$ ipython --no-banner

In [1]: import numpy as np

In [2]: np.set_printoptions(precision=2, suppress=True, linewidth=120, floatmode="fixed")

In [3]: def tidy(a):
   ...:     return np.round(a, 2) + 0
   ...: 

In [4]: A = np.load("sample5.npy")

In [5]: print(A)
[[ 2  0  0  0  0  0]
 [ 0 -1  0  0  0  0]
 [ 0  0  0  2  0  0]
 [ 0  0  0  0  0 -2]
 [ 0  0  0  0 -1  0]
 [ 0  0 -1  0  0  0]]

In [6]: # 4 groups of indices that never mix

In [7]: print(tidy(np.linalg.pinv(A)))
[[ 0.50  0.00  0.00  0.00  0.00  0.00]
 [ 0.00 -1.00  0.00  0.00  0.00  0.00]
 [ 0.00  0.00  0.00  0.00  0.00 -1.00]
 [ 0.00  0.00  0.50  0.00  0.00  0.00]
 [ 0.00  0.00  0.00  0.00 -1.00  0.00]
 [ 0.00  0.00  0.00 -0.50  0.00  0.00]]

In [8]: out = np.array([[2, 0, 3], [4, 0, 0], [4, 4, 1], [3, 2, 0], [2, 3, 0], [2, 3, 0]])

In [9]: print(out.T @ A.T)
[[ 4 -4  6 -4 -2 -4]
 [ 0  0  4 -6 -3 -4]
 [ 6  0  0  0  0 -1]]

In [10]: print(np.linalg.matrix_rank(np.vstack([A, out.T])))
6

In [11]: print(np.einsum("ik,kj->ij", A, out))
[[ 4  0  6]
 [-4  0  0]
 [ 6  4  0]
 [-4 -6  0]
 [-2 -3  0]
 [-4 -4 -1]]

In [12]: print(np.einsum("ik,kj->ji", A, out))
[[ 4 -4  6 -4 -2 -4]
 [ 0  0  4 -6 -3 -4]
 [ 6  0  0  0  0 -1]]

In [13]: print(np.linalg.matrix_rank(A @ out))
3

In [14]: print(A @ out)
[[ 4  0  6]
 [-4  0  0]
 [ 6  4  0]
 [-4 -6  0]
 [-2 -3  0]
 [-4 -4 -1]]

In [15]: f, r1 = A[1], A[5]

In [16]: print(f @ r1)
0

In [17]: p = (f @ r1) / (f @ f) * f

In [18]: print(tidy(np.linalg.norm(f + r1) ** 2 + np.linalg.norm(f - r1) ** 2))
4.0

In [19]: print(p)
[ 0.00 -0.00  0.00  0.00  0.00  0.00]

In [20]: print(np.outer(f, r1))
[[0 0 0 0 0 0]
 [0 0 1 0 0 0]
 [0 0 0 0 0 0]
 [0 0 0 0 0 0]
 [0 0 0 0 0 0]
 [0 0 0 0 0 0]]

In [21]: print((A - A.T) / 2)
[[ 0.00  0.00  0.00  0.00  0.00  0.00]
 [ 0.00  0.00  0.00  0.00  0.00  0.00]
 [ 0.00  0.00  0.00  1.00  0.00  0.50]
 [ 0.00  0.00 -1.00  0.00  0.00 -1.00]
 [ 0.00  0.00  0.00  0.00  0.00  0.00]
 [ 0.00  0.00 -0.50  1.00  0.00  0.00]]

In [22]: print((A + A.T) / 2)
[[ 2.00  0.00  0.00  0.00  0.00  0.00]
 [ 0.00 -1.00  0.00  0.00  0.00  0.00]
 [ 0.00  0.00  0.00  1.00  0.00 -0.50]
 [ 0.00  0.00  1.00  0.00  0.00 -1.00]
 [ 0.00  0.00  0.00  0.00 -1.00  0.00]
 [ 0.00  0.00 -0.50 -1.00  0.00  0.00]]

In [23]: print(tidy(np.abs(np.linalg.eigvals(A)).max()))
2.0

In [24]: print(np.allclose(A, A.T))
False

In [25]: print(np.allclose(A @ A.T, A.T @ A))
False

In [26]: print(tidy(np.linalg.det(A)))
8.0

In [27]: A.inv()
AttributeError: 'numpy.ndarray' object has no attribute 'inv'


In [28]: print(tidy(np.sort(np.abs(np.linalg.eigvals(A)))))
[1.00 1.00 1.59 1.59 1.59 2.00]
